% ipython --no-banner

In [1]: import numpy as np

In [2]: np.set_printoptions(precision=1, suppress=True, linewidth=200, floatmode="fixed")

In [3]: def tidy(a):
   ...:     return np.round(a, 1) + 0
   ...: 

In [4]: data = np.array([[-1, 1, -3, 3, 0],
   ...:     [-1, 0, -3, 0, -1],
   ...:     [0, 3, -1, 1, 1],
   ...:     [-2, -2, -1, 2, 2]])

In [5]: data
Out[5]: 
array([[-1,  1, -3,  3,  0],
       [-1,  0, -3,  0, -1],
       [ 0,  3, -1,  1,  1],
       [-2, -2, -1,  2,  2]])

In [6]: data[3] @ data[0]
Out[6]: np.int64(9)

In [7]: tidy(np.linalg.norm(data, 1)), tidy(np.linalg.norm(data, np.inf))
Out[7]: (np.float64(8.0), np.float64(9.0))

In [8]: tidy(np.linalg.norm(data[3] - data[0]))
Out[8]: np.float64(4.4)

In [9]: tidy(np.linalg.norm(data, axis=0))
Out[9]: array([2.4, 3.7, 4.5, 3.7, 2.4])

In [10]: np.linalg.norm(data, axis=1).argmax()
Out[10]: np.int64(0)

In [11]: tidy(np.linalg.norm(data[3], 1)), tidy(np.linalg.norm(data[3], np.inf))
Out[11]: (np.float64(9.0), np.float64(2.0))

In [12]: left, s, vt = np.linalg.svd(data, full_matrices=False)

In [13]: tidy(s)
Out[13]: array([5.9, 4.0, 2.9, 1.2])

In [14]: tidy(np.cumsum(s ** 2) / np.sum(s ** 2))
Out[14]: array([0.6, 0.8, 1.0, 1.0])

In [15]: tidy(np.sqrt((s ** 2).sum())), tidy(np.linalg.norm(data))
Out[15]: (np.float64(7.7), np.float64(7.7))

In [16]: np.abs(data).max()
Out[16]: np.int64(3)

In [17]: data.shape
Out[17]: (4, 5)

In [18]: tidy(np.linalg.norm(data))
Out[18]: np.float64(7.7)

In [19]: np.unravel_index(np.abs(data).argmax(), data.shape)
Out[19]: (np.int64(0), np.int64(2))

In [20]: np.diff(data, axis=0)
Out[20]: 
array([[ 0, -1,  0, -3, -1],
       [ 1,  3,  2,  1,  2],
       [-2, -5,  0,  1,  1]])

In [21]: data.mean(axis=0)
Out[21]: array([-1.0,  0.5, -2.0,  1.5,  0.5])

In [22]: data.sum(axis=0)
Out[22]: array([-4,  2, -8,  6,  2])

In [23]: np.count_nonzero(data)
Out[23]: np.int64(16)

In [24]: vec = np.array([3, 1, 0, 0, 3])

In [25]: h1 = np.maximum(data @ vec, 0)

In [26]: data.T @ h1
Out[26]: array([ 0, 18, -6,  6,  6])

In [27]: np.flatnonzero(h1 > 1e-9)
Out[27]: array([2])

In [28]: tidy(np.tanh(data @ vec))
Out[28]: array([-1.0, -1.0,  1.0, -1.0])

In [29]: F = np.loadtxt("layer18.csv", delimiter=",")

In [30]: tidy(F)
Out[30]: 
array([[0.2, 0.3, 0.1, 0.0, 0.1, 0.1, 0.2],
       [0.3, 0.3, 0.2, 0.1, 0.1, 0.2, 0.3],
       [0.1, 0.2, 0.1, 0.0, 0.0, 0.1, 0.1],
       [0.0, 0.1, 0.0, 0.0, 0.0, 0.0, 0.0],
       [0.1, 0.1, 0.0, 0.0, 0.0, 0.0, 0.1],
       [0.1, 0.2, 0.1, 0.0, 0.0, 0.1, 0.2],
       [0.2, 0.3, 0.1, 0.0, 0.1, 0.2, 0.3]])

In [31]: np.linalg.matrix_rank(F, rtol=0.1)
Out[31]: np.int64(1)

In [32]: tidy(np.linalg.norm(F, 2) / np.linalg.norm(F))
Out[32]: np.float64(1.0)

In [33]: evals, V = np.linalg.eigh(F)

In [34]: tidy(np.linalg.eigvalsh(F @ F))
Out[34]: array([0.0, 0.0, 0.0, 0.0, 0.0, 0.0, 1.0])

In [35]: tidy(np.abs(V[:, -1]))
Out[35]: array([0.5, 0.6, 0.3, 0.1, 0.2, 0.3, 0.5])

In [36]: tidy(np.linalg.svd(F, compute_uv=False))
Out[36]: array([1.0, 0.0, 0.0, 0.0, 0.0, 0.0, 0.0])

In [37]: evals.sum(), tidy(np.trace(F))
Out[37]: (np.float64(1.0), np.float64(1.0))

In [38]: np.abs(V[:, -1]).round(6).argmax()
Out[38]: np.int64(1)

In [39]: left, s, vt = np.linalg.svd(F)

In [40]: V = vt[:(s > 1e-8).sum()]

In [41]: rng = np.random.default_rng(698)

In [42]: vec = F[3] + -3 * F[1] + rng.integers(2) * np.eye(7)[6]

In [43]: tidy(vec)
Out[43]: array([-0.7, -0.9, -0.4, -0.1, -0.2, -0.5,  0.2])

In [44]: np.linalg.matrix_rank(np.vstack([F, vec]))
Out[44]: np.int64(2)

In [45]: np.allclose(V.T @ V @ vec, vec)
Out[45]: False

In [46]: z = rng.permutation(7)

In [47]: z
Out[47]: array([0, 2, 6, 3, 1, 5, 4])

In [48]: M2 = F[z][:, z]

In [49]: tidy(np.sort(np.abs(np.linalg.eigvals(M2))))
Out[49]: array([0.0, 0.0, 0.0, 0.0, 0.0, 0.0, 1.0])

In [50]: tidy(np.linalg.norm(F, 2))
Out[50]: np.float64(1.0)

In [51]: tidy(np.linalg.norm(F, axis=0))
Out[51]: array([0.5, 0.6, 0.3, 0.1, 0.2, 0.3, 0.5])

In [52]: tidy(np.linalg.norm(F, axis=1))
Out[52]: array([0.5, 0.6, 0.3, 0.1, 0.2, 0.3, 0.5])

In [53]: M = np.load("run0.npy")

In [54]: M
Out[54]: 
array([[ 14.4,  23.6,   9.3],
       [ 12.9,  21.4,   8.7],
       [  5.3,   9.8,   4.9],
       [  1.5,   3.9,   2.4],
       [  1.4,   3.6,   2.3],
       [ -0.4,   0.5,   0.6],
       [ -0.5,   0.1,   0.2],
       [ -0.2,  -0.1,  -0.1],
       [  0.4,   0.2,   0.3],
       [  0.6,   0.3,   0.5],
       [  0.6,   0.3,   0.5],
       [  1.0,   0.4,   1.3],
       [  1.1,   0.4,   1.4],
       [  1.1,   0.3,   1.8],
       [  1.2,  -0.2,   3.0],
       [  0.8,  -1.7,   4.7],
       [ -0.3,  -3.9,   6.6],
       [ -0.3,  -3.9,   6.6],
       [ -0.5,  -4.5,   7.0],
       [ -1.6,  -6.5,   8.4],
       [ -1.9,  -7.2,   8.7],
       [ -1.9,  -7.2,   8.7],
       [ -2.0,  -7.3,   8.8],
       [ -2.1,  -7.6,   9.0],
       [ -3.4,  -9.8,  10.2],
       [ -4.6, -12.1,  11.4],
       [ -5.4, -13.4,  12.0]])

In [55]: z = M[:, 2] > np.median(M[:, 2])

In [56]: r0 = M[z].mean(axis=0) - M[~z].mean(axis=0)

In [57]: z.astype(int)
Out[57]: array([1, 1, 0, 0, 0, 0, 0, 0, 0, 0, 0, 0, 0, 0, 0, 0, 1, 1, 1, 1, 1, 1, 1, 1, 1, 1, 1])

In [58]: tidy((((M - M.mean(axis=0)) @ r0 > 0) == z).mean())
Out[58]: np.float64(0.9)
